$ ipython --no-banner

In [1]: import numpy as np

In [2]: np.set_printoptions(precision=2, suppress=True, linewidth=160, floatmode="fixed")

In [3]: mat = np.diag(10 * np.array([0, 3, 2, 3, 3, 1, 1, 0])) + np.array([[2, 4, 2, 2, 9, 7, 9, 9],
   ...:     [0, 7, 3, 9, 4, 7, 0, 0],
   ...:     [3, 4, 9, 1, 2, 7, 2, 4],
   ...:     [5, 8, 3, 1, 7, 1, 6, 9],
   ...:     [7, 5, 4, 2, 2, 2, 3, 2],
   ...:     [2, 0, 8, 8, 1, 1, 9, 6],
   ...:     [4, 7, 6, 4, 6, 1, 9, 2],
   ...:     [1, 6, 6, 3, 0, 4, 6, 1]])

In [4]: mat
Out[4]: 
array([[ 2,  4,  2,  2,  9,  7,  9,  9],
       [ 0, 37,  3,  9,  4,  7,  0,  0],
       [ 3,  4, 29,  1,  2,  7,  2,  4],
       [ 5,  8,  3, 31,  7,  1,  6,  9],
       [ 7,  5,  4,  2, 32,  2,  3,  2],
       [ 2,  0,  8,  8,  1, 11,  9,  6],
       [ 4,  7,  6,  4,  6,  1, 19,  2],
       [ 1,  6,  6,  3,  0,  4,  6,  1]])

In [5]: gram = mat.T @ mat

In [6]: np.linalg.svd(mat, compute_uv=False) ** 2
Out[6]: array([3040.87, 1036.55,  870.22,  751.78,  333.17,  117.65,   19.75,    0.01])

In [7]: np.diag(gram)
Out[7]: array([ 108, 1575, 1015, 1140, 1211,  290,  608,  223])

In [8]: gram
Out[8]: 
array([[ 108,  129,  180,  211,  309,   84,  175,  110],
       [ 129, 1575,  357,  649,  450,  364,  276,  154],
       [ 180,  357, 1015,  267,  281,  367,  328,  235],
       [ 211,  649,  267, 1140,  369,  223,  378,  364],
       [ 309,  450,  281,  369, 1211,  193,  346,  234],
       [  84,  364,  367,  223,  193,  290,  231,  176],
       [ 175,  276,  328,  378,  346,  231,  608,  247],
       [ 110,  154,  235,  364,  234,  176,  247,  223]])

In [9]: np.linalg.eigvalsh(gram)[::-1]
Out[9]: array([3040.87, 1036.55,  870.22,  751.78,  333.17,  117.65,   19.75,    0.01])

In [10]: np.allclose(gram, gram.T)
Out[10]: True

In [11]: out = np.array([[3, 0, -1],
    ...:     [-1, 2, -1],
    ...:     [3, 3, -2],
    ...:     [-2, -1, 2],
    ...:     [-2, 1, -3],
    ...:     [1, -1, 0],
    ...:     [3, -1, 2],
    ...:     [2, -3, 0]])

In [12]: mat @ out
Out[12]: 
array([[  38,  -22,  -15],
       [ -47,   71,  -37],
       [ 107,   75,  -65],
       [ -23,  -33,   34],
       [ -25,   41, -106],
       [  62,  -21,   13],
       [  65,    8,    5],
       [  33,   14,   -1]])

In [13]: np.einsum("ij->j", mat)
Out[13]: array([24, 71, 61, 60, 61, 40, 54, 33])

In [14]: np.einsum("ik,kj->ij", mat, out)
Out[14]: 
array([[  38,  -22,  -15],
       [ -47,   71,  -37],
       [ 107,   75,  -65],
       [ -23,  -33,   34],
       [ -25,   41, -106],
       [  62,  -21,   13],
       [  65,    8,    5],
       [  33,   14,   -1]])

In [15]: np.linalg.matrix_rank(mat @ out)
Out[15]: np.int64(3)

In [16]: np.linalg.matrix_rank(np.vstack([mat, out.T]))
Out[16]: np.int64(8)

In [17]: np.einsum("ij,ij->i", mat, mat)
Out[17]: array([ 320, 1524,  940, 1226, 1135,  371,  519,  135])

In [18]: np.einsum("ik,kj->ji", mat, out)
Out[18]: 
array([[  38,  -47,  107,  -23,  -25,   62,   65,   33],
       [ -22,   71,   75,  -33,   41,  -21,    8,   14],
       [ -15,  -37,  -65,   34, -106,   13,    5,   -1]])

In [19]: round(np.log10(np.linalg.cond(mat)))
Out[19]: 3

In [20]: round(np.linalg.norm(mat, 2) / np.linalg.norm(mat), 2)
Out[20]: np.float64(0.7)

In [21]: np.linalg.cond(mat) > 100
Out[21]: np.True_

In [22]: np.abs(np.linalg.svd(mat)[2][-1])
Out[22]: array([0.96, 0.05, 0.10, 0.12, 0.19, 0.05, 0.11, 0.08])

In [23]: np.linalg.matrix_rank(mat, rtol=0.1)
Out[23]: np.int64(6)
